% ipython --no-banner

In [1]: import numpy as np

In [2]: from numpy import linalg as LA

In [3]: np.set_printoptions(precision=1, suppress=True, linewidth=160)

In [4]: rd = lambda a: np.round(a, 1) + 0

In [5]: data = np.load("arr.npy")

In [6]: data
Out[6]: 
array([[ 2.,  1.,  2.,  2.,  1.,  0.,  0.,  2.,  4.],
       [-1., -2.,  1., -3.,  0., -1.,  1.,  2., -1.],
       [-2., -3.,  0., -1.,  3., -3.,  2.,  1., -9.],
       [ 0., -3., -2., -1.,  2.,  3., -1., -3.,  6.],
       [ 1.,  0., -3., -2.,  2.,  2., -2., -1.,  2.],
       [-1.,  2., -1.,  0., -3., -2., -3.,  3., -6.],
       [ 0., -2., -2.,  1., -2.,  3.,  0.,  2., -2.],
       [ 3.,  2.,  1., -2.,  3., -1.,  0.,  0., -9.],
       [ 0.,  0.,  0.,  0.,  0.,  0.,  0.,  0.,  0.]])

In [7]: # rows and columns are dependent

In [8]: rk = LA.matrix_rank(data)

In [9]: rk
Out[9]: np.int64(8)

In [10]: null = LA.svd(data)[2][rk:].T

In [11]: [int(LA.matrix_rank(np.delete(data, i, axis=0))) for i in range(9)]
Out[11]: [7, 7, 7, 7, 7, 7, 7, 7, 8]

In [12]: rd(data @ null)
Out[12]: 
array([[0.],
       [0.],
       [0.],
       [0.],
       [0.],
       [0.],
       [0.],
       [0.],
       [0.]])

In [13]: rd(null[:, 0] / null[np.abs(null[:, 0]).round(6).argmax(), 0])
Out[13]: array([ 1. , -0.5, -0.6,  0. , -0.5, -0.9,  0.2, -0.2,  0.1])

In [14]: print(null.shape)
(9, 1)

In [15]: rd(null @ null.T)
Out[15]: 
array([[ 0.4, -0.2, -0.2,  0. , -0.2, -0.3,  0.1, -0.1,  0. ],
       [-0.2,  0.1,  0.1,  0. ,  0.1,  0.2,  0. ,  0. ,  0. ],
       [-0.2,  0.1,  0.1,  0. ,  0.1,  0.2,  0. ,  0. ,  0. ],
       [ 0. ,  0. ,  0. ,  0. ,  0. ,  0. ,  0. ,  0. ,  0. ],
       [-0.2,  0.1,  0.1,  0. ,  0.1,  0.2,  0. ,  0. ,  0. ],
       [-0.3,  0.2,  0.2,  0. ,  0.2,  0.3, -0.1,  0.1,  0. ],
       [ 0.1,  0. ,  0. ,  0. ,  0. , -0.1,  0. ,  0. ,  0. ],
       [-0.1,  0. ,  0. ,  0. ,  0. ,  0.1,  0. ,  0. ,  0. ],
       [ 0. ,  0. ,  0. ,  0. ,  0. ,  0. ,  0. ,  0. ,  0. ]])

In [16]: LA.matrix_rank(data.T @ data), LA.matrix_rank(data @ data.T)
Out[16]: (np.int64(8), np.int64(8))

In [17]: B = data[0, 0] * data[1:] - np.outer(data[1:, 0], data[0])

In [18]: B
Out[18]: 
array([[  0.,  -3.,   4.,  -4.,   1.,  -2.,   2.,   6.,   2.],
       [  0.,  -4.,   4.,   2.,   8.,  -6.,   4.,   6., -10.],
       [  0.,  -6.,  -4.,  -2.,   4.,   6.,  -2.,  -6.,  12.],
       [  0.,  -1.,  -8.,  -6.,   3.,   4.,  -4.,  -4.,   0.],
       [  0.,   5.,   0.,   2.,  -5.,  -4.,  -6.,   8.,  -8.],
       [  0.,  -4.,  -4.,   2.,  -4.,   6.,   0.,   4.,  -4.],
       [  0.,   1.,  -4., -10.,   3.,  -2.,   0.,  -6., -30.],
       [  0.,   0.,   0.,   0.,   0.,   0.,   0.,   0.,   0.]])

In [19]: data[:, 0] / data[0, 0]
Out[19]: array([ 1. , -0.5, -1. ,  0. ,  0.5, -0.5,  0. ,  1.5,  0. ])

In [20]: np.flatnonzero(~B.round(6).any(axis=1))
Out[20]: array([7])
